$ python -q
>>> import numpy as np
>>> import numpy.linalg as la
>>> np.set_printoptions(precision=2, suppress=True, linewidth=160)
>>> m1 = np.load("layer10.npy")
>>> m1
array([[ 0.98,  0.11, -0.06, -0.06,  0.15],
       [ 0.11,  0.46,  0.32,  0.32, -0.75],
       [-0.06,  0.32,  0.81, -0.19,  0.45],
       [-0.06,  0.32, -0.19,  0.81,  0.45],
       [ 0.15, -0.75,  0.45,  0.45, -0.05]])
>>> # keeps lengths
>>> [round(float(la.det(m1[:i, :i])), 2) + 0 for i in range(1, 6)]
[0.98, 0.44, 0.25, 0.05, -1.0]
>>> np.all(la.eigvalsh(m1) > 0)
np.False_
>>> try:
...     la.cholesky(m1)
... except la.LinAlgError as e:
...     print("failed:", e)
... 
failed: Matrix is not positive definite
>>> np.round(la.eigvalsh(m1).min(), 2)
np.float64(-1.0)
>>> rng = np.random.default_rng(31051)
>>> z = rng.permutation(5)
>>> Y = m1[:, z] * rng.choice([-1, 1], 5)
>>> Y
array([[ 0.06,  0.06,  0.15,  0.11,  0.98],
       [-0.32, -0.32, -0.75,  0.46,  0.11],
       [-0.81,  0.19,  0.45,  0.32, -0.06],
       [ 0.19, -0.81,  0.45,  0.32, -0.06],
       [-0.45, -0.45, -0.05, -0.75,  0.15]])
>>> left, _, Vh = la.svd(m1.T @ Y)
>>> z
array([2, 3, 4, 1, 0])
>>> P = np.triu(np.array([[0, 1, 0, 1, 2],
...     [1, 1, 2, -1, 2],
...     [0, -1, 1, 2, -2],
...     [-1, 1, 2, -2, 1],
...     [-1, -1, 2, 0, -1]]), 1) + np.eye(5)
>>> Y = P @ m1 @ la.inv(P)
>>> np.poly(Y)
array([ 1., -3.,  2.,  2., -3.,  1.])
>>> x0 = np.array([3, -2, 1, 2, -2])
>>> y = m1 @ x0
>>> y
array([ 2.23,  1.87, -1.32, -0.32,  3.42])
>>> np.round(la.solve(m1, m1[:, 0]), 2) + 0
array([1., 0., 0., 0., 0.])
>>> la.solve(m1, y)
array([ 3., -2.,  1.,  2., -2.])
>>> np.round(la.solve(m1.T, m1[3]), 2) + 0
array([0., 0., 0., 1., 0.])
>>> la.solve(m1, -1 * y)
array([-3.,  2., -1., -2.,  2.])
>>> F = np.loadtxt("w.csv", delimiter=",")
>>> F
array([[ -0.48,  -2.38,   0.42,   0.47,  -2.04],
       [  0.19, -10.1 ,  -0.31,  -0.34,   1.06],
       [ -1.21,  -0.89,   0.14,  -5.01,   0.72],
       [ -1.48,  -6.54,  -0.14,  -5.75,   0.3 ],
       [  0.28,   7.3 ,  -0.25,  -1.84,   0.86],
       [  0.2 ,   0.47,   0.23,  -3.83,  -0.98],
       [ -0.09,  -5.17,  -0.2 ,   2.34,   0.49],
       [  0.41,   9.92,  -0.27,  -5.44,  -0.61],
       [ -0.64,  -3.59,  -0.64,   0.9 ,   4.19],
       [  0.87,  -2.54,  -0.08,  -1.94,  -1.65],
       [ -0.9 ,  -4.73,  -0.12,   0.17,  -0.09],
       [ -0.35,   0.44,  -0.18,   1.11,  -1.09],
       [ -1.09,   0.65,  -0.29,  -1.81,  -1.09],
       [  0.44,  -5.33,  -0.25,   0.14,   0.82],
       [  0.74,  -8.39,   0.27,   1.38,   1.26],
       [  0.14,   1.07,   0.36,   0.07,   1.08],
       [ -1.16,   9.57,  -0.24,  -1.94,   1.72],
       [ -0.55,   1.77,  -0.42,   1.78,  -0.45],
       [  1.16,   6.21,   0.17,   3.41,  -0.5 ],
       [ -0.35,  -6.83,   0.03,  -4.95,  -0.52],
       [  0.42,   3.28,  -0.47,  -0.97,   0.15],
       [ -0.36,   1.34,  -0.23,   1.88,   0.81],
       [ -0.46,  -4.04,   0.41,  -2.07,  -0.92],
       [  0.93,  -0.27,  -0.16,   2.32,  -4.19],
       [ -0.04,  -1.  ,   0.15,   5.17,   1.35],
       [ -0.61,  -0.72,  -0.1 ,  -0.61,  -0.1 ]])
>>> Ac = F - F.mean(axis=0)
>>> left, sig, Vh = la.svd(Ac, full_matrices=False)
>>> np.searchsorted(np.cumsum(sig ** 2) / (sig ** 2).sum(), 0.9) + 1
np.int64(2)
>>> np.abs(Vh[0]).argmax()
np.int64(1)
>>> sig
array([25.84, 14.11,  7.72,  3.08,  1.3 ])
>>> np.round(sig ** 2 / (sig ** 2).sum(), 2) + 0
array([0.71, 0.21, 0.06, 0.01, 0.  ])
>>> np.abs(left[:, 0]).argmax()
np.int64(7)
>>> la.matrix_rank(Ac)
np.int64(5)
>>> np.round(np.abs(Vh[-1]), 2) + 0
array([0.04, 0.01, 1.  , 0.  , 0.05])
